% ipython --no-banner

In [1]: import numpy as np

In [2]: import numpy.linalg as la

In [3]: np.set_printoptions(precision=1, suppress=True, linewidth=120)

In [4]: m1 = np.loadtxt("layer2.csv", delimiter=",")

In [5]: m1.round(1) + 0
Out[5]: 
array([[-0.3,  0.3,  0.1, -0.3,  0.2,  0.2,  0. ,  0. ,  0.1,  0. ,  0. ,  0. ],
       [ 0. ,  0.9,  0.5,  1.9, -0.7, -0.7,  1.3, -0.4,  0.3,  0.2,  0.8, -0.5],
       [-2.1,  1.8,  4.4, -1.5,  0.5,  1.5,  1. ,  2.5,  1.2,  1.7, -1.1,  0.5],
       [-0.2,  1. , -1.4,  0.1,  0.3,  0.2,  0.1, -1.3, -0.2, -0.6,  0.7, -0.3],
       [ 0.4,  0.2, -0.4,  1.7, -0.7, -0.8,  0.8, -0.7,  0. , -0.2,  0.7, -0.4],
       [ 0. , -0.9,  1.6, -0.8,  0. ,  0.2, -0.4,  1.6,  0.2,  0.6, -1. ,  0.5],
       [ 1. ,  0.4, -3.1,  2.6, -0.7, -1.3,  0.7, -2.8, -0.6, -1.2,  1.8, -0.9],
       [-1.2,  0.8,  2.5, -1.3,  0.5,  1. ,  0.3,  1.6,  0.6,  1. , -0.9,  0.4],
       [ 2.1, -1.9, -3.7,  2.1, -0.9, -1.8, -0.6, -2.2, -1. , -1.5,  1.1, -0.5],
       [-0.3,  0. ,  1.2, -0.2,  0. ,  0.2,  0.1,  0.8,  0.3,  0.5, -0.4,  0.2],
       [-0.7,  0.7,  1.1, -0.5,  0.3,  0.5,  0.3,  0.6,  0.3,  0.4, -0.2,  0.1],
       [-0.6, -0.1,  0. , -2.2,  1. ,  1.1, -1. ,  0.5, -0.1,  0. , -0.8,  0.5],
       [-0.4, -0.6,  1.1, -1.9,  0.6,  0.8, -0.9,  1.3,  0.1,  0.4, -1.1,  0.6],
       [-0.4,  0.3,  0.6, -0.6,  0.3,  0.4,  0. ,  0.5,  0.2,  0.3, -0.3,  0.2],
       [ 1. , -0.7,  0. ,  2.4, -1.2, -1.3,  0.8, -0.3,  0. ,  0. ,  0.6, -0.4],
       [-0.7,  2.8, -4. , -0.2,  1.1,  0.7,  0.2, -3.6, -0.5, -1.6,  1.8, -0.7]])

In [6]: # null space of dimension 9

In [7]: A2 = m1 / np.sqrt((m1 ** 2).mean(axis=1, keepdims=True))

In [8]: la.norm(A2, axis=1)
Out[8]: array([3.5, 3.5, 3.5, 3.5, 3.5, 3.5, 3.5, 3.5, 3.5, 3.5, 3.5, 3.5, 3.5, 3.5, 3.5, 3.5])

In [9]: print(A2[14].round(1) + 0)
[ 1.  -0.7  0.   2.4 -1.2 -1.4  0.8 -0.3  0.   0.   0.6 -0.4]

In [10]: la.matrix_rank(A2) == la.matrix_rank(m1)
Out[10]: np.True_

In [11]: la.matrix_rank(m1 - m1.mean(axis=1, keepdims=True))
Out[11]: np.int64(3)

In [12]: r0 = np.array([6, 9, 2])

In [13]: np.polyval(r0, m1[8])
Out[13]: array([48.7,  6.3, 51.6, 48.4, -1.3,  4.9, -1.3, 11.6, -0.8,  1.6, 20.1, -1.1])

In [14]: print(np.convolve(m1[8], r0))
[ 12.8   8.  -35.  -24.5   6.4 -14.4 -21.5 -22.5 -27.5 -22.7  -8.4   4.1  -2.6  -1.1]

In [15]: np.cross(m1[8, :3], m1[9, :3])
Out[15]: array([-2.2, -1.5, -0.5])

In [16]: blk = np.stack([m1, 4 * m1, m1[::-1]])

In [17]: la.matrix_rank(blk)
Out[17]: array([3, 3, 3])

In [18]: print(la.norm(blk, axis=(1, 2)))
[15.8 63.2 15.8]

In [19]: np.argsort(-la.norm(m1, axis=0).round(6), kind="stable")[:3]
Out[19]: array([2, 7, 3])

In [20]: M = np.loadtxt("m.csv", delimiter=",")

In [21]: M
Out[21]: 
array([[ 1.1, -3. ,  2. , -1. ,  0. , -1. ,  1. , -2. , -3. , -3. ,  0. ,  2. ,  3. , -2. ,  0. ,  2. ],
       [ 3. ,  3.1,  1. , -1. ,  1. ,  3. ,  3. , -3. , -1. ,  1. , -3. ,  1. , -2. , -2. ,  1. ,  3. ],
       [ 0. , -3. , -1.9, -2. ,  0. ,  1. ,  0. ,  0. , -1. ,  0. , -2. , -2. ,  1. ,  2. ,  0. , -2. ],
       [-1. , -1. , -1. ,  3.1, -2. ,  3. ,  0. ,  0. , -1. ,  3. ,  2. ,  1. ,  3. , -3. ,  0. , -1. ],
       [ 0. ,  3. ,  3. , -2. ,  2.1, -3. ,  0. ,  3. ,  1. , -1. , -1. ,  0. , -2. ,  2. ,  1. ,  2. ],
       [ 1. ,  0. , -1. , -2. , -2. ,  2.1, -2. ,  0. , -3. ,  2. , -3. , -3. , -2. ,  1. , -1. ,  2. ],
       [ 0. , -1. ,  1. ,  0. , -2. , -1. ,  0.1,  3. , -3. , -1. , -1. , -3. , -2. ,  1. , -3. ,  3. ],
       [ 3. , -1. , -2. , -3. ,  2. ,  0. ,  3. ,  3.1,  3. ,  3. ,  2. , -3. , -3. , -3. ,  3. ,  0. ],
       [-1. ,  3. ,  0. ,  2. , -3. , -3. , -1. ,  2. ,  1.1, -1. ,  0. ,  2. , -1. ,  0. ,  0. ,  1. ],
       [ 3. , -1. ,  2. , -3. ,  3. ,  1. ,  3. , -2. ,  3. , -2.9, -3. , -3. , -2. , -2. , -3. ,  3. ],
       [ 3. ,  1. ,  1. ,  0. ,  2. ,  1. ,  3. ,  2. , -3. ,  0. ,  1.1,  3. ,  1. ,  0. , -1. , -2. ],
       [ 3. ,  0. , -2. ,  0. ,  3. , -1. ,  1. , -1. ,  3. , -1. , -2. ,  1.1,  2. , -1. ,  2. ,  2. ],
       [ 0. , -3. , -1. , -2. ,  3. ,  1. ,  0. , -2. ,  3. , -3. ,  0. ,  2. , -0.9,  1. ,  1. ,  0. ],
       [ 0. , -2. ,  2. ,  0. ,  2. ,  0. ,  0. ,  1. , -1. , -2. ,  0. , -3. , -3. ,  2.1,  1. ,  1. ],
       [ 1. ,  0. ,  2. , -1. ,  3. , -1. ,  2. , -1. , -3. ,  0. ,  1. , -3. ,  2. ,  3. ,  3.1, -1. ],
       [ 1. , -3. ,  2. , -1. ,  0. , -1. ,  1. , -2. , -3. , -3. ,  0. ,  2. ,  3. , -2. ,  0. ,  2.1]])

In [22]: U, s, vt = la.svd(M)

In [23]: s.round(1) + 0
Out[23]: array([15. , 12.9, 11.8, 10.5, 10.2,  9.3,  7.5,  6. ,  5.3,  4.6,  3.6,  2.6,  1.8,  1.3,  0.7,  0. ])

In [24]: A2 = U[:, :15] @ np.diag(s[:15]) @ vt[:15]

In [25]: round(float(np.abs(M - A2).max()), 1)
Out[25]: 0.0

In [26]: round(float(la.norm(M - A2, 2)), 1), round(s[15], 1)
Out[26]: (0.0, np.float64(0.0))

In [27]: round(float(la.norm(M - A2) / la.norm(M)), 1)
Out[27]: 0.0

In [28]: la.matrix_rank(A2)
Out[28]: np.int64(15)

In [29]: x = np.array([-5, -2, 3, 3, -2, 0, 0, 4, 5, 2, -4, 3, -4, 2, -4, 3])

In [30]: rhs = M @ x

In [31]: b, lr = np.zeros(16), 1 / la.norm(M, 2) ** 2

In [32]: for i in range(5):
    ...:     b -= lr * M.T @ (M @ b - rhs)
    ...:     if i % 1 == 0: print(i, round(la.norm(M @ b - rhs), 1))
    ...: 
0 48.0
1 30.6
2 22.8
3 18.9
4 16.7

In [33]: round(float(la.cond(M)), 1)
Out[33]: 731.1

In [34]: arr = np.loadtxt("case12.csv", delimiter=",")

In [35]: arr
Out[35]: 
array([[ 2.4, -0.9, -0.9,  1. , -0.3, -1. ,  0.7, -0.5, -0.7,  0.8, -0.6, -0.5],
       [-0.5,  0.2,  1.6, -0.9,  0. , -2.8,  0.5,  0.5, -1.2, -0.1, -1.7,  0.1],
       [ 0.9,  0.5,  1.5, -1. , -0.8,  2.4, -1.1, -0.4, -0.2,  1.4, -1.5, -1.3],
       [ 0.6,  2.1, -0.2, -0.1, -0.2, -0.2, -0.8, -0.3,  0.3, -0.7,  0.1, -2. ],
       [ 0.3,  0.1,  1. , -1.5,  0.5, -1.7,  1.4,  1.1,  0.1, -1.6,  1.7,  0.5],
       [ 1.3,  0.6,  0.2, -0.5, -0.5,  1.6,  0.1,  0.9,  0.8, -0.8,  0.2,  0.3],
       [-1.3, -1.4, -1.6, -1.7, -0.9, -0.5,  0.6, -0.5, -1.5,  0.6, -0.9, -0.7],
       [ 2.1,  0.1,  0.3, -0.6,  0.9, -0.4, -0.1,  0.8,  0. , -0.5,  0.6,  1.1],
       [-0.1,  0. , -0.2,  0.8, -0.8,  0.5,  0.7,  0.4, -1. , -0.2, -1.3, -1.4],
       [ 1.7, -1. , -1.1, -0.8,  0.9, -1.3,  2.7, -0.7, -1.1, -1.7, -1.5, -0.7],
       [ 0.5, -0.6, -1.1,  1.3, -1. , -1.3, -2. ,  0.7, -0.6, -0.4, -0.5, -0.4],
       [ 1.2,  1.6,  0.6, -1.9, -1.9, -0.5,  0.4,  0.9, -1.9,  0.8,  0.6,  0.5],
       [-0.6,  0.8, -0.7,  1.5,  1.1, -0.1,  0.6,  1.1, -0.2, -0.1, -2.4,  0.9],
       [ 0.2,  0.1,  0.9,  1.1, -0.5,  0.3,  0.5, -0.9,  0.6, -1.3,  0.8,  0. ],
       [-0.4,  0.3,  1.4, -0.6, -0.8, -1.2, -1.3,  0.7,  0.6,  0.5, -0.2, -0.1],
       [ 0.4, -0.1, -0.4, -0.7,  0.6, -0.5,  1.9,  0.2, -0.3, -0.2, -0.4, -0.1],
       [-0.9, -0.6, -1.3, -1.6, -1.1,  1.2,  0.7,  0.7,  2.4, -1.1,  0.2, -2.5],
       [-2. , -1.3,  1.6, -2.1,  0.3,  0.2,  0.3,  0. ,  1.1,  1.3, -0.5,  0.3],
       [-0.4,  0.6, -0.9,  0.3, -0.3,  0.8, -0.1,  0.5,  0.9, -0.2,  0.2,  2. ],
       [-3. ,  2.1, -0.7,  1. ,  0.7, -1.2, -1.3,  1.5, -0.5,  0. , -0.4, -0.6],
       [-0.1, -0.1,  1.6,  0.6,  1.3, -0.8, -1.5, -1.2,  0. ,  1. , -0.5, -0.4],
       [-0.6,  1.6, -0.6,  2.3, -0.4, -1.1, -0.3,  0.7, -0.2,  1.3,  0.2, -0.3],
       [-1. ,  0.5,  1. ,  1. , -0.8,  1.4, -1.1, -0.2,  0.5,  0.2, -0.2, -2. ],
       [-2. , -0.3,  1.3, -0.3, -1.6,  0.8, -0.3, -0.7, -0.3, -1.3,  0.9, -1.3],
       [ 0.3,  0.3,  0.8, -0.3,  0. ,  0.4, -0.5, -2. , -0.7, -0.4,  0. ,  1. ],
       [-0.5,  0. ,  1.5,  0.1,  0.2, -0.2, -2. , -0.4, -0.1,  0.1, -0.2,  0.1],
       [-0.3, -0.2,  1.6,  1.8,  0.9,  0.6,  0.7,  1.1,  0.9, -0.5, -0.5, -0.3],
       [-0.5,  0.3,  1.6,  0.7,  1.1,  0.3,  0.7,  0. ,  0.7, -0.7, -0.5,  1.2],
       [-0.5, -0.6,  1.4, -0.3, -0.2,  0.6,  1.3, -0.8, -0.6,  0.3, -1. ,  0.2],
       [ 0.7,  1.1,  0. ,  0.2,  0. , -0.2,  0.8, -1.5, -1. ,  1.4,  0.2,  0.2],
       [ 0.5, -0.8,  0.8,  1.6,  1.2, -0.9,  1.7,  0. , -1.5,  1.3, -1.2,  0. ],
       [ 0.9,  0. ,  1.3,  0.2, -0.6,  1.3, -0.9, -0.2,  1.7, -0.5, -0.2, -1.5],
       [ 0.6,  0.6,  1.2, -1.3,  0.7, -0.2,  1.3,  2.3, -0.6,  0.3,  2. ,  0. ],
       [-1.4,  0.5, -1.4,  0.6, -0.1,  1.6, -0.6, -1.1,  2.8,  1.9,  0.6, -1.1],
       [ 0.6,  1.5, -1.3,  1.3, -0.2, -1. ,  0.9,  0.3,  0. ,  0.5, -0.4, -1.7],
       [-0.1, -0.1,  1.2,  0.8,  0.6, -0.3, -0.7, -1. ,  0.1,  0.1,  0.1,  0.9],
       [ 0.2, -0.5,  0.5,  0.9, -1.9,  0.7, -0.6,  0.5,  1.2,  0.3, -0.2,  0.7],
       [-0.5, -0.8,  1. , -2.2,  1.8,  0. , -0.8, -2.3,  0.1,  2.8, -1.1, -1.9],
       [-0.8,  0.1,  0. ,  0. , -1.7, -0.9, -1.2,  0.3,  1. ,  1.5,  0.3,  0.2],
       [ 0.7, -1.2, -0.2,  0.2,  0.1,  0.1, -2.2,  0. , -0.2,  0.2,  0.4,  0.1],
       [ 0.8, -0.8, -0.5,  0.4,  0.2, -0.6, -0.1,  1.4, -0.8,  1.5, -0.5,  0.2],
       [-1.2, -0.2, -0.5,  0.6,  1. , -0.2, -0.1,  1.3,  1.3,  0.3, -0.3, -1.4],
       [-0.3, -0.1,  0.7,  2.2,  0.2,  0.6,  1. ,  0.8,  0.6, -0.5, -0.7,  0.7],
       [-0.7, -1.4, -1.1,  0.6,  2.3, -1.2, -0.2,  0.7,  1.9, -1.2, -1.1, -0.1],
       [-1.1,  0.8,  0.3, -0.8,  0.4, -0.4, -0.5,  1.7, -0.1,  0.5,  1.9, -1.7],
       [-0.2,  1.7,  0.2,  0.3, -0.3,  1.2, -0.2,  0.1, -1.7,  0.3, -0.6,  0.5],
       [ 0.6,  0.6,  3.2, -0.2,  1.3,  1.9,  0.2, -0.1, -0.5, -0.5,  0.5,  0.8],
       [-0.9,  0.3, -3.9,  4.5, -2.4,  6.3, -3.9,  2.7, -0.6, -0.6,  2.7,  1.2],
       [-0.1,  0.1,  0.2, -0.7,  1.3, -0.2,  0.8, -0.2,  0.8, -0.7, -0.5,  0.4],
       [ 1.1, -1.2, -0.2, -1. , -0.1,  0. ,  0.8, -0.1,  0.4,  0.5,  1.2, -1.6]])

In [36]: Ac = arr - arr.mean(axis=0)

In [37]: U, s, vt = la.svd(Ac, full_matrices=False)

In [38]: (np.sign(U[:, 0]) == np.sign(U[0, 0])).astype(int)
Out[38]: 
array([1, 1, 0, 0, 1, 0, 1, 1, 0, 1, 0, 1, 0, 0, 1, 1, 0, 1, 0, 0, 1, 0, 0, 0, 1, 0, 0, 1, 1, 1, 1, 0, 1, 0, 0, 1, 0,
       1, 0, 0, 1, 0, 0, 1, 0, 0, 1, 0, 1, 1])

In [39]: la.matrix_rank(Ac)
Out[39]: np.int64(12)

In [40]: np.searchsorted(np.cumsum(s ** 2) / (s ** 2).sum(), 0.9) + 1
Out[40]: np.int64(9)

In [41]: np.round(np.abs(vt[-1]), 1) + 0
Out[41]: array([0.2, 0.4, 0.1, 0.4, 0. , 0.1, 0.3, 0.2, 0.2, 0.1, 0.6, 0.2])

In [42]: np.round(vt[0] * np.sign(vt[0, np.abs(vt[0]).argmax()]), 1) + 0
Out[42]: array([-0.1,  0.1, -0.3,  0.4, -0.3,  0.5, -0.4,  0.2,  0.1,  0. ,  0.2,  0. ])
